In [1]: import numpy as np

In [2]: from numpy import linalg as LA

In [3]: np.set_printoptions(suppress=True, linewidth=140)

In [4]: K = np.load("m.npy")

In [5]: print(K.round(1) + 0)
[[1.  0.2 0.  0.  0.  0. ]
 [0.2 1.  0.2 0.  0.  0. ]
 [0.  0.2 1.  0.2 0.  0. ]
 [0.  0.  0.2 1.  0.2 0. ]
 [0.  0.  0.  0.2 1.  0.2]
 [0.  0.  0.  0.  0.2 1. ]]

In [6]: # symmetric, so the eigenvalues are real

In [7]: low = LA.cholesky(K)

In [8]: print(np.round(K / np.sqrt(np.outer(np.diag(K), np.diag(K))), 1) + 0)
[[1.  0.2 0.  0.  0.  0. ]
 [0.2 1.  0.2 0.  0.  0. ]
 [0.  0.2 1.  0.2 0.  0. ]
 [0.  0.  0.2 1.  0.2 0. ]
 [0.  0.  0.  0.2 1.  0.2]
 [0.  0.  0.  0.  0.2 1. ]]

In [9]: print(low.round(1) + 0)
[[1.  0.  0.  0.  0.  0. ]
 [0.2 1.  0.  0.  0.  0. ]
 [0.  0.2 1.  0.  0.  0. ]
 [0.  0.  0.2 1.  0.  0. ]
 [0.  0.  0.  0.2 1.  0. ]
 [0.  0.  0.  0.  0.2 1. ]]

In [10]: print(np.round(np.diag(low) ** 2, 1))
[1. 1. 1. 1. 1. 1.]

In [11]: print(round(np.prod(np.diag(low)) ** 2, 1), np.round(LA.det(K), 1))
0.8 0.8

In [12]: vals, V = LA.eigh(K)

In [13]: print(np.round(V.T @ V, 1) + 0)
[[1. 0. 0. 0. 0. 0.]
 [0. 1. 0. 0. 0. 0.]
 [0. 0. 1. 0. 0. 0.]
 [0. 0. 0. 1. 0. 0.]
 [0. 0. 0. 0. 1. 0.]
 [0. 0. 0. 0. 0. 1.]]

In [14]: print(np.round(V @ np.diag(vals) @ V.T, 1) + 0)
[[1.  0.2 0.  0.  0.  0. ]
 [0.2 1.  0.2 0.  0.  0. ]
 [0.  0.2 1.  0.2 0.  0. ]
 [0.  0.  0.2 1.  0.2 0. ]
 [0.  0.  0.  0.2 1.  0.2]
 [0.  0.  0.  0.  0.2 1. ]]

In [15]: print((vals > 1e-8).sum(), (vals < -1e-8).sum())
6 0

In [16]: print(np.round(LA.eigvalsh(K @ K), 1))
[0.5 0.6 0.8 1.1 1.5 2. ]

In [17]: print(vals.sum(), np.trace(K))
6.0 6.0

In [18]: data = np.loadtxt("data.csv", delimiter=",")

In [19]: print(data)
[[2. 0. 0.]
 [0. 2. 0.]
 [0. 0. 0.]]

In [20]: print(np.round(data.mean(axis=0), 1))
[0.7 0.7 0. ]

In [21]: print(np.diff(data, axis=0))
[[-2.  2.  0.]
 [ 0. -2.  0.]]

In [22]: print(LA.matrix_rank(data))
2

In [23]: print(np.abs(data).max())
2.0

In [24]: print(data.sum(axis=0))
[2. 2. 0.]

In [25]: np.zeros(3, 3)
---------------------------------------------------------------------------
TypeError                                 Traceback (most recent call last)
Cell In[25], line 1
----> 1 np.zeros(3, 3)

TypeError: Cannot interpret '3' as a data type

In [26]: print(data - data[0])
[[ 0.  0.  0.]
 [-2.  2.  0.]
 [-2.  0.  0.]]

In [27]: print(np.unravel_index(np.abs(data).argmax(), data.shape))
(np.int64(0), np.int64(0))

In [28]: vals, V = LA.eigh(data)

In [29]: print(np.round(LA.eigvalsh(data @ data), 1))
[0. 4. 4.]

In [30]: print(V.T @ V)
[[1. 0. 0.]
 [0. 1. 0.]
 [0. 0. 1.]]

In [31]: vals, V = LA.eigh(data)

In [32]: vec = np.array([-4, -5, 1])

In [33]: print(np.round(LA.eigvalsh(data[1:, 1:]), 1))
[0. 2.]

In [34]: print(V * np.abs(vals) @ V.T)
[[2. 0. 0.]
 [0. 2. 0.]
 [0. 0. 0.]]

In [35]: rk = LA.matrix_rank(data)

In [36]: print(rk)
2

In [37]: ns = LA.svd(data)[2][rk:].T

In [38]: print(data @ ns)
[[0.]
 [0.]
 [0.]]

In [39]: print([int(LA.matrix_rank(data[:, :j + 1])) for j in range(3)])
[1, 2, 2]

In [40]: print(ns @ ns.T)
[[0. 0. 0.]
 [0. 0. 0.]
 [0. 0. 1.]]

In [41]: print(ns[:, 0] / ns[np.abs(ns[:, 0]).round(6).argmax(), 0])
[0. 0. 1.]

In [42]: print(LA.matrix_rank(data.T @ data), LA.matrix_rank(data @ data.T))
2 2

In [43]: print([int(LA.matrix_rank(np.delete(data, i, axis=0))) for i in range(3)])
[1, 1, 2]

In [44]: A = np.load("a.npy")

In [45]: print(A)
[[0.5 0.5]
 [0.7 0.3]]

In [46]: # a transition matrix

In [47]: vals, V = LA.eig(A)

In [48]: print(np.round(np.sort(LA.eigvals(A @ A)), 1) + 0)
[0. 1.]

In [49]: print(np.round(np.sort(LA.eigvals(LA.inv(A))), 1))
[-5.  1.]

In [50]: feats = np.load("dump.npy")

In [51]: print(feats.round(1) + 0)
[[ 0.   0.   0.1  0.   0.1]
 [ 0.   0.  -0.1  0.  -0.1]
 [ 0.1 -0.1  0.4  0.   0.5]
 [ 0.   0.   0.   0.   0. ]
 [ 0.1 -0.1  0.5  0.   0.5]]

In [52]: vals, V = LA.eigh(feats)

In [53]: print(np.round(LA.eigvalsh(feats @ feats), 1) + 0)
[0. 0. 0. 0. 1.]

In [54]: print(np.round(V.T @ feats @ V, 1) + 0)
[[0. 0. 0. 0. 0.]
 [0. 0. 0. 0. 0.]
 [0. 0. 0. 0. 0.]
 [0. 0. 0. 0. 0.]
 [0. 0. 0. 0. 1.]]

In [55]: print(np.unique(vals.round(6) + 0, return_counts=True)[1])
[4 1]

In [56]: print(vals.round(1) + 0)
[0. 0. 0. 0. 1.]

In [57]: print(np.round(LA.svd(feats, compute_uv=False), 1) + 0)
[1. 0. 0. 0. 0.]

In [58]: print(np.round(np.abs(V[:, -1]), 1))
[0.2 0.2 0.6 0.1 0.7]

In [59]: print(np.round(V.T @ V, 1) + 0)
[[1. 0. 0. 0. 0.]
 [0. 1. 0. 0. 0.]
 [0. 0. 1. 0. 0.]
 [0. 0. 0. 1. 0.]
 [0. 0. 0. 0. 1.]]
